>>> import numpy as np
>>> import numpy.linalg as la
>>> np.set_printoptions(suppress=True, linewidth=100)
>>> data = np.array([[-0.1, -0.1, -0.3],
...     [-0.3, 1.2, 0.9],
...     [-0.2, -0.4, -0.3],
...     [-0.2, -1.1, -0.6],
...     [-1.5, 0.6, 0.0],
...     [0.9, -0.2, -0.1],
...     [0.5, -1.9, -1.9],
...     [1.2, 1.5, 0.2],
...     [-0.6, 0.3, 0.4],
...     [0.8, -1.0, 1.1],
...     [1.1, -0.6, 0.7],
...     [-0.6, -1.1, -0.7],
...     [0.5, -2.7, -1.2],
...     [0.5, -1.0, 1.3],
...     [-3.3, -2.1, -0.2],
...     [1.1, 3.0, 0.0],
...     [0.7, -0.8, 1.5],
...     [0.9, -0.6, 0.2],
...     [-1.6, 1.5, 0.3],
...     [-0.1, 1.1, -1.9],
...     [-1.5, 0.3, 0.4],
...     [0.7, 0.5, 0.4],
...     [0.9, 1.8, 0.2],
...     [0.6, -0.8, 0.3],
...     [0.5, 0.1, -0.4],
...     [-0.6, 1.0, 1.3],
...     [-0.9, -0.5, 0.6]])
>>> rng = np.random.default_rng(8235)
>>> data[:, 1] = 5 * data[:, 2] + 0.02 * rng.normal(size=27)
>>> data.round(4)
array([[-0.1   , -1.4984, -0.3   ],
       [-0.3   ,  4.4923,  0.9   ],
       [-0.2   , -1.4893, -0.3   ],
       [-0.2   , -3.0196, -0.6   ],
       [-1.5   ,  0.0508,  0.    ],
       [ 0.9   , -0.4793, -0.1   ],
       [ 0.5   , -9.4893, -1.9   ],
       [ 1.2   ,  0.9918,  0.2   ],
       [-0.6   ,  2.0112,  0.4   ],
       [ 0.8   ,  5.5367,  1.1   ],
       [ 1.1   ,  3.4903,  0.7   ],
       [-0.6   , -3.4764, -0.7   ],
       [ 0.5   , -6.0017, -1.2   ],
       [ 0.5   ,  6.496 ,  1.3   ],
       [-3.3   , -1.0119, -0.2   ],
       [ 1.1   ,  0.0017,  0.    ],
       [ 0.7   ,  7.4878,  1.5   ],
       [ 0.9   ,  0.9967,  0.2   ],
       [-1.6   ,  1.4875,  0.3   ],
       [-0.1   , -9.5019, -1.9   ],
       [-1.5   ,  2.015 ,  0.4   ],
       [ 0.7   ,  2.015 ,  0.4   ],
       [ 0.9   ,  1.0312,  0.2   ],
       [ 0.6   ,  1.5257,  0.3   ],
       [ 0.5   , -2.0152, -0.4   ],
       [-0.6   ,  6.4979,  1.3   ],
       [-0.9   ,  3.0008,  0.6   ]])
>>> Xs = data - data.mean(axis=0)
>>> U, sigma, Vt = la.svd(Xs, full_matrices=False)
>>> print(la.matrix_rank(Xs))
3
>>> print(np.round(Xs.mean(axis=0), 4) + 0)
[0. 0. 0.]
>>> np.round(sigma ** 2 / (sigma ** 2).sum(), 4) + 0
array([0.9442, 0.0558, 0.    ])
>>> np.abs(U[:, 0]).argmax()
np.int64(19)
>>> np.searchsorted(np.cumsum(sigma ** 2) / (sigma ** 2).sum(), 0.9) + 1
np.int64(1)
>>> G = np.cov(data, rowvar=False)
>>> np.argsort(-data.std(axis=0).round(6), kind="stable")
array([1, 0, 2])
>>> np.round(np.median(data, axis=0), 4)
array([0.5   , 0.9967, 0.2   ])
>>> np.round(la.eigvalsh(G)[::-1], 4) + 0
array([19.0029,  1.1234,  0.    ])
>>> G.shape
(3, 3)
>>> [round(float(x), 4) for x in la.svd(data, compute_uv=False)[:3]]
[22.3349, 5.4063, 0.0183]
>>> np.argsort(-la.norm(data, axis=0).round(6), kind="stable")[:3]
array([1, 0, 2])
>>> round(float(la.norm(data, 2) / la.norm(data)), 4)
0.9719
>>> la.matrix_rank(data, rtol=0.1)
np.int64(2)
